In [1]: import numpy as np

In [2]: np.set_printoptions(suppress=True, linewidth=140)

In [3]: W0 = np.array([[8, 6, 2, 8, 9, 5, 2],
   ...:     [7, 4, 5, 7, 0, 3, 5],
   ...:     [5, 1, 6, 7, 9, 4, 5],
   ...:     [7, 6, 2, 3, 6, 7, 7],
   ...:     [8, 6, 3, 9, 9, 2, 6],
   ...:     [4, 0, 0, 0, 9, 7, 2],
   ...:     [1, 1, 2, 1, 5, 5, 9],
   ...:     [9, 1, 3, 9, 3, 4, 4]])

In [4]: print(W0)
[[8 6 2 8 9 5 2]
 [7 4 5 7 0 3 5]
 [5 1 6 7 9 4 5]
 [7 6 2 3 6 7 7]
 [8 6 3 9 9 2 6]
 [4 0 0 0 9 7 2]
 [1 1 2 1 5 5 9]
 [9 1 3 9 3 4 4]]

In [5]: M2 = W0 / np.sqrt((W0 ** 2).mean(axis=1, keepdims=True))

In [6]: print(np.linalg.matrix_rank(W0 - W0.mean(axis=1, keepdims=True)))
6

In [7]: proj = W0 @ np.linalg.solve(W0.T @ W0, W0.T)

In [8]: print(np.round(np.linalg.eigvalsh(proj), 4) + 0)
[0. 1. 1. 1. 1. 1. 1. 1.]

In [9]: print(np.round(np.diag(proj), 4))
[0.9988 0.7038 0.8992 0.7136 0.9578 0.817  0.9735 0.9363]

In [10]: M2 = np.c_[W0[:, :1] @ np.array([[-1]]), np.array([-2, -3, 3, -3, 2, 3, -2, 1])]

In [11]: print(M2)
[[-8 -2]
 [-7 -3]
 [-5  3]
 [-7 -3]
 [-8  2]
 [-4  3]
 [-1 -2]
 [-9  1]]

In [12]: print(np.round(np.linalg.lstsq(W0, M2[:, 0])[0], 4) + 0)
[-1.  0.  0.  0.  0.  0.  0.]

In [13]: print(np.round(np.linalg.norm(np.linalg.qr(W0)[0].T @ M2, axis=0) ** 2 / ((M2 ** 2).sum(axis=0) + 1e-12), 4))
[1.     0.9999]

In [14]: print(np.linalg.matrix_rank(M2))
2

In [15]: E = np.load("dump.npy")

In [16]: print(E)
[[-3.2764  0.1012  0.9759  0.0268]
 [ 0.1371  0.2198  0.261   0.0546]
 [ 2.5644 -0.0908  0.0252 -0.0158]
 [-2.7284  0.1096 -0.2645  0.0301]
 [ 0.9749 -0.0607  0.656  -0.0581]
 [-4.7181  0.0498 -0.5244 -0.0127]
 [-0.5857 -0.0129 -1.1026 -0.0113]
 [-1.9164 -0.0164  0.8032  0.0092]
 [ 1.5531 -0.1297 -0.2728  0.0156]
 [ 0.8609 -0.0804  0.4655  0.0187]
 [ 5.1665  0.2087 -0.1961  0.0361]
 [-1.5878  0.04   -0.4329 -0.0177]
 [ 0.6558 -0.0097 -1.3396 -0.0363]
 [-6.2825  0.0479 -0.7341 -0.0313]
 [ 2.9193 -0.2032 -0.166   0.0214]
 [-0.6894 -0.22    1.1282 -0.0061]
 [-2.9339  0.2103 -1.0815  0.002 ]
 [-1.0745 -0.0632  0.0017 -0.0283]
 [ 4.9063  0.0568 -0.3209  0.0188]
 [-3.6382  0.0732  0.8524 -0.0503]
 [-4.7026 -0.1552  0.3522 -0.0104]
 [ 4.0209  0.0481 -0.3309  0.0568]
 [ 4.3623  0.0093 -0.4555 -0.0264]
 [-2.4319  0.1642 -0.0968 -0.0232]
 [ 1.8857 -0.0705  0.0301 -0.0704]
 [-2.4172  0.1359 -0.0045 -0.0246]
 [-4.6805  0.0101 -0.803   0.0225]
 [-1.9887  0.15   -0.9774  0.0095]
 [-1.8622 -0.1455 -0.324  -0.0032]]

In [17]: M2 = E / np.sqrt((E ** 2).mean(axis=1, keepdims=True))

In [18]: print(np.linalg.matrix_rank(E - E.mean(axis=1, keepdims=True)))
3

In [19]: print(np.linalg.matrix_rank(M2) == np.linalg.matrix_rank(E))
True

In [20]: C = E[[5, 25]].astype(float)

In [21]: for _ in range(6):
    ...:     z = np.linalg.norm(E[:, None] - C, axis=-1).argmin(axis=1)
    ...:     C = np.array([E[z == j].mean(axis=0) for j in range(2)])
    ...: 

In [22]: print(z)
[0 1 1 0 1 0 0 0 1 1 1 0 1 0 1 0 0 0 1 0 0 1 1 0 1 0 0 0 0]

In [23]: print(np.round(C[1] - C[0], 4))
[ 5.2956 -0.0367 -0.0057  0.0082]

In [24]: print(C.round(4))
[[-2.795   0.0282 -0.1313 -0.007 ]
 [ 2.5006 -0.0085 -0.137   0.0012]]

In [25]: print(np.abs(C[1] - C[0]).argmax())
0

In [26]: rng = np.random.default_rng(84)

In [27]: X = np.triu(rng.random((13, 13)) < 0.2, 1).astype(int)

In [28]: X = X + X.T

In [29]: print(X)
[[0 0 0 0 0 0 0 0 0 0 0 0 0]
 [0 0 0 0 0 1 0 0 0 0 0 0 0]
 [0 0 0 0 0 0 0 0 0 0 0 0 0]
 [0 0 0 0 0 0 0 0 0 0 0 1 0]
 [0 0 0 0 0 0 1 0 1 0 0 0 1]
 [0 1 0 0 0 0 1 1 1 0 0 0 1]
 [0 0 0 0 1 1 0 0 0 0 0 0 0]
 [0 0 0 0 0 1 0 0 0 1 0 0 0]
 [0 0 0 0 1 1 0 0 0 0 1 0 0]
 [0 0 0 0 0 0 0 1 0 0 1 0 0]
 [0 0 0 0 0 0 0 0 1 1 0 0 0]
 [0 0 0 1 0 0 0 0 0 0 0 0 0]
 [0 0 0 0 1 1 0 0 0 0 0 0 0]]

In [30]: Uu, sv, Vt = np.linalg.svd(X)

In [31]: print(np.argmax(sv[:-1] / (sv[1:] + 1e-6)) + 1)
10

In [32]: M2 = Uu[:, :10] @ np.diag(sv[:10]) @ Vt[:10]

In [33]: print(round(float(np.linalg.norm(X - M2, 2)), 4), round(sv[10], 4))
0.0 0.0

In [34]: print(np.linalg.matrix_rank(M2))
10

In [35]: print(np.linalg.matrix_rank(X, rtol=0.05))
10

In [36]: F = np.loadtxt("x.csv", delimiter=",")

In [37]: print(F)
[[ 1.  0.  0.  0.]
 [-2.  1.  0.  0.]
 [ 5.  0.  1.  0.]
 [-3.  0.  5.  1.]]

In [38]: print(np.round(np.linalg.matrix_power(F - np.diag(np.diag(F)), 4), 4))
[[0. 0. 0. 0.]
 [0. 0. 0. 0.]
 [0. 0. 0. 0.]
 [0. 0. 0. 0.]]

In [39]: print(F @ F)
[[ 1.  0.  0.  0.]
 [-4.  1.  0.  0.]
 [10.  0.  1.  0.]
 [19.  0. 10.  1.]]

In [40]: print(np.round(np.sort(np.linalg.eigvals(F)), 4))
[1. 1. 1. 1.]
